$ ipython --no-banner

In [1]: import numpy as np

In [2]: import numpy.linalg as la

In [3]: np.set_printoptions(precision=2, suppress=True, linewidth=120, sign=" ")

In [4]: def rnd(a):
   ...:     return np.round(a, 2) + 0
   ...: 

In [5]: f = np.array([0, -2, -3]) + 0.5

In [6]: E = np.outer(f, f) / (f @ f)

In [7]: rnd(E)
Out[7]: 
array([[ 0.03, -0.09, -0.14],
       [-0.09,  0.26,  0.43],
       [-0.14,  0.43,  0.71]])

In [8]: Uu, sig, Vh = la.svd(E)

In [9]: vecs = Vh[:(sig > 1e-8).sum()]

In [10]: rng = np.random.default_rng(6741)

In [11]: x0 = E[1] + 4 * E[0] + rng.integers(2) * np.eye(3)[1]

In [12]: rnd(x0)
Out[12]: array([ 0.03,  0.91, -0.14])

In [13]: rnd(la.norm(x0 - vecs.T @ vecs @ x0))
Out[13]: np.float64(0.86)

In [14]: rnd(np.diag(vecs.T @ vecs))
Out[14]: array([ 0.03,  0.26,  0.71])

In [15]: np.allclose(vecs.T @ vecs @ x0, x0)
Out[15]: False

In [16]: X = np.load("mat.npy")

In [17]: X
Out[17]: 
array([[-3,  0,  0,  0,  0,  0],
       [ 0,  0,  0,  0,  0,  0],
       [ 1,  2,  0,  0,  0,  0],
       [ 0,  0, -3,  0,  0,  0],
       [ 0,  0,  0,  0,  0,  0],
       [ 0,  0,  1,  2,  0,  0],
       [ 0,  0,  0,  0, -3,  0],
       [ 0,  0,  0,  0,  0,  0],
       [ 0,  0,  0,  0,  1,  2]])

In [18]: np.unravel_index(np.abs(X).argmax(), X.shape)
Out[18]: (np.int64(0), np.int64(0))

In [19]: np.count_nonzero(X)
Out[19]: np.int64(9)

In [20]: np.diff(X, axis=0)
Out[20]: 
array([[ 3,  0,  0,  0,  0,  0],
       [ 1,  2,  0,  0,  0,  0],
       [-1, -2, -3,  0,  0,  0],
       [ 0,  0,  3,  0,  0,  0],
       [ 0,  0,  1,  2,  0,  0],
       [ 0,  0, -1, -2, -3,  0],
       [ 0,  0,  0,  0,  3,  0],
       [ 0,  0,  0,  0,  1,  2]])

In [21]: rnd(la.norm(X))
Out[21]: np.float64(6.48)

In [22]: x0 = np.array([2, 3, -3, -3, 0, 0])

In [23]: y = X @ x0

In [24]: b, lr = np.zeros(6), 1 / la.norm(X, 2) ** 2

In [25]: for i in range(50):
    ...:     b -= lr * X.T @ (X @ b - y)
    ...:     if i % 10 == 0: print(i, round(la.norm(X @ b - y), 2))
    ...: 
0 3.81
10 0.08
20 0.0
30 0.0
40 0.0

In [26]: rnd(b)
Out[26]: array([ 2.,  3., -3., -3.,  0.,  0.])

In [27]: rnd(la.cond(X))
Out[27]: np.float64(1.77)

In [28]: A2 = np.c_[X[:, :5] @ np.array([[2, 2, 1, 2, 1],
    ...:     [2, 1, 3, 2, 3],
    ...:     [2, 0, 1, 3, 3],
    ...:     [1, 3, 1, 0, 2],
    ...:     [2, 1, 3, 3, 3]]), np.array([-6, -8, 1, -2, -5, 3, 5, -4, 7])]

In [29]: A2
Out[29]: 
array([[-6, -6, -3, -6, -3, -6],
       [ 0,  0,  0,  0,  0, -8],
       [ 6,  4,  7,  6,  7,  1],
       [-6,  0, -3, -9, -9, -2],
       [ 0,  0,  0,  0,  0, -5],
       [ 4,  6,  3,  3,  7,  3],
       [-6, -3, -9, -9, -9,  5],
       [ 0,  0,  0,  0,  0, -4],
       [ 2,  1,  3,  3,  3,  7]])

In [30]: la.matrix_rank(A2)
Out[30]: np.int64(6)

In [31]: x0 = np.array([4, 0, -2, 2, 4, 0])

In [32]: y = X @ x0

In [33]: rnd(la.lstsq(X, y)[0])
Out[33]: array([ 4.,  0., -2.,  2.,  4.,  0.])

In [34]: rnd(la.solve(X.T @ X, X.T @ y))
Out[34]: array([ 4.,  0., -2.,  2.,  4.,  0.])

In [35]: y = y + 0.1 * rng.normal(size=9)

In [36]: rnd(y)
Out[36]: array([-12.16,  -0.03,   3.85,   6.06,   0.06,   1.98, -11.91,  -0.23,   4.06])

In [37]: b, *_ = la.lstsq(X, y)

In [38]: [round(float(la.norm(la.solve(X.T @ X + lam * np.eye(6), X.T @ y))), 2) for lam in (0, 1, 10, 100)]
Out[38]: [6.35, 5.61, 2.97, 0.54]

In [39]: b.round()
Out[39]: array([ 4., -0., -2.,  2.,  4.,  0.])

In [40]: def softmax(z):
    ...:     e = np.exp(z - z.max(axis=-1, keepdims=True))
    ...:     return e / e.sum(axis=-1, keepdims=True)
    ...: 

In [41]: rnd(softmax(X).sum(axis=1))
Out[41]: array([ 1.,  1.,  1.,  1.,  1.,  1.,  1.,  1.,  1.])

In [42]: att = X @ X.T / np.sqrt(6)

In [43]: rnd(softmax(att)[6] @ X)
Out[43]: array([-0.04,  0.04, -0.04,  0.04, -2.53,  0.01])

In [44]: rnd(softmax(att + np.triu(np.full(att.shape, -np.inf), 1)))
Out[44]: 
array([[ 1.  ,  0.  ,  0.  ,  0.  ,  0.  ,  0.  ,  0.  ,  0.  ,  0.  ],
       [ 0.5 ,  0.5 ,  0.  ,  0.  ,  0.  ,  0.  ,  0.  ,  0.  ,  0.  ],
       [ 0.03,  0.11,  0.86,  0.  ,  0.  ,  0.  ,  0.  ,  0.  ,  0.  ],
       [ 0.02,  0.02,  0.02,  0.93,  0.  ,  0.  ,  0.  ,  0.  ,  0.  ],
       [ 0.2 ,  0.2 ,  0.2 ,  0.2 ,  0.2 ,  0.  ,  0.  ,  0.  ,  0.  ],
       [ 0.08,  0.08,  0.08,  0.02,  0.08,  0.64,  0.  ,  0.  ,  0.  ],
       [ 0.02,  0.02,  0.02,  0.02,  0.02,  0.02,  0.87,  0.  ,  0.  ],
       [ 0.12,  0.12,  0.12,  0.12,  0.12,  0.12,  0.12,  0.12,  0.  ],
       [ 0.07,  0.07,  0.07,  0.07,  0.07,  0.07,  0.02,  0.07,  0.51]])

In [45]: mat = np.array([[2, 3, 4, 5, 6], [7, 8, 9, 10, 11], [12, 13, 14, 15, 16]])

In [46]: Uu, sig, Vh = la.svd(mat)

In [47]: rnd(sig)
Out[47]: array([ 38.6 ,   2.24,   0.  ])

In [48]: A2 = Uu[:, :2] @ np.diag(sig[:2]) @ Vh[:2]

In [49]: la.matrix_rank(A2)
Out[49]: np.int64(2)

In [50]: rnd(la.norm(mat - A2) / la.norm(mat))
Out[50]: np.float64(0.0)

In [51]: C2 = mat.T @ mat

In [52]: np.trace(C2), (mat ** 2).sum()
Out[52]: (np.int64(1495), np.int64(1495))

In [53]: la.matrix_rank(C2)
Out[53]: np.int64(2)

In [54]: rnd(la.eigvalsh(C2)[::-1])
Out[54]: array([ 1489.97,     5.03,     0.  ,     0.  ,     0.  ])

In [55]: np.diag(C2)
Out[55]: array([ 197,  242,  293,  350,  413])

In [56]: rnd(la.svd(mat, compute_uv=False) ** 2)
Out[56]: array([ 1489.97,     5.03,     0.  ])

In [57]: np.allclose(C2, C2.T)
Out[57]: True

In [58]: C2
Out[58]: 
array([[ 197,  218,  239,  260,  281],
       [ 218,  242,  266,  290,  314],
       [ 239,  266,  293,  320,  347],
       [ 260,  290,  320,  350,  380],
       [ 281,  314,  347,  380,  413]])

In [59]: [round(float(x), 2) for x in la.svd(mat, compute_uv=False)[:3]]
Out[59]: [38.6, 2.24, 0.0]

In [60]: la.cond(mat) > 100
Out[60]: np.True_

In [61]: la.matrix_rank(mat, rtol=0.1)
Out[61]: np.int64(1)

In [62]: np.argsort(-la.norm(mat, axis=0).round(6), kind="stable")[:3]
Out[62]: array([ 4,  3,  2])

In [63]: rnd(la.norm(mat, 2) / la.norm(mat))
Out[63]: np.float64(1.0)

In [64]: Uu, sig, Vh = la.svd(mat)

In [65]: vecs = Vh[:(sig > 1e-8).sum()]

In [66]: x0 = mat[1] + -3 * mat[2] + rng.integers(2) * np.eye(5)[4]

In [67]: x0
Out[67]: array([-29., -31., -33., -35., -37.])

In [68]: rnd(vecs.T @ vecs)
Out[68]: 
array([[ 0.6,  0.4,  0.2,  0. , -0.2],
       [ 0.4,  0.3,  0.2,  0.1,  0. ],
       [ 0.2,  0.2,  0.2,  0.2,  0.2],
       [ 0. ,  0.1,  0.2,  0.3,  0.4],
       [-0.2,  0. ,  0.2,  0.4,  0.6]])

In [69]: rnd(np.diag(vecs.T @ vecs))
Out[69]: array([ 0.6,  0.3,  0.2,  0.3,  0.6])

In [70]: la.matrix_rank(np.vstack([mat, x0]))
Out[70]: np.int64(2)

In [71]: r = la.matrix_rank(mat)

In [72]: r
Out[72]: np.int64(2)

In [73]: null = la.svd(mat)[2][r:].T

In [74]: [int(la.matrix_rank(mat[:, :j + 1])) for j in range(5)]
Out[74]: [1, 2, 2, 2, 2]

In [75]: [int(la.matrix_rank(mat[:i])) for i in range(1, len(mat) + 1)]
Out[75]: [1, 2, 2]

In [76]: [int(la.matrix_rank(np.delete(mat, i, axis=0))) for i in range(3)]
Out[76]: [2, 2, 2]

In [77]: rnd(null @ null.T)
Out[77]: 
array([[ 0.4, -0.4, -0.2,  0. ,  0.2],
       [-0.4,  0.7, -0.2, -0.1,  0. ],
       [-0.2, -0.2,  0.8, -0.2, -0.2],
       [ 0. , -0.1, -0.2,  0.7, -0.4],
       [ 0.2,  0. , -0.2, -0.4,  0.4]])

In [78]: rnd(mat @ null)
Out[78]: 
array([[ 0.,  0.,  0.],
       [ 0.,  0.,  0.],
       [ 0.,  0.,  0.]])

In [79]: la.matrix_rank(mat.T @ mat), la.matrix_rank(mat @ mat.T)
Out[79]: (np.int64(2), np.int64(2))
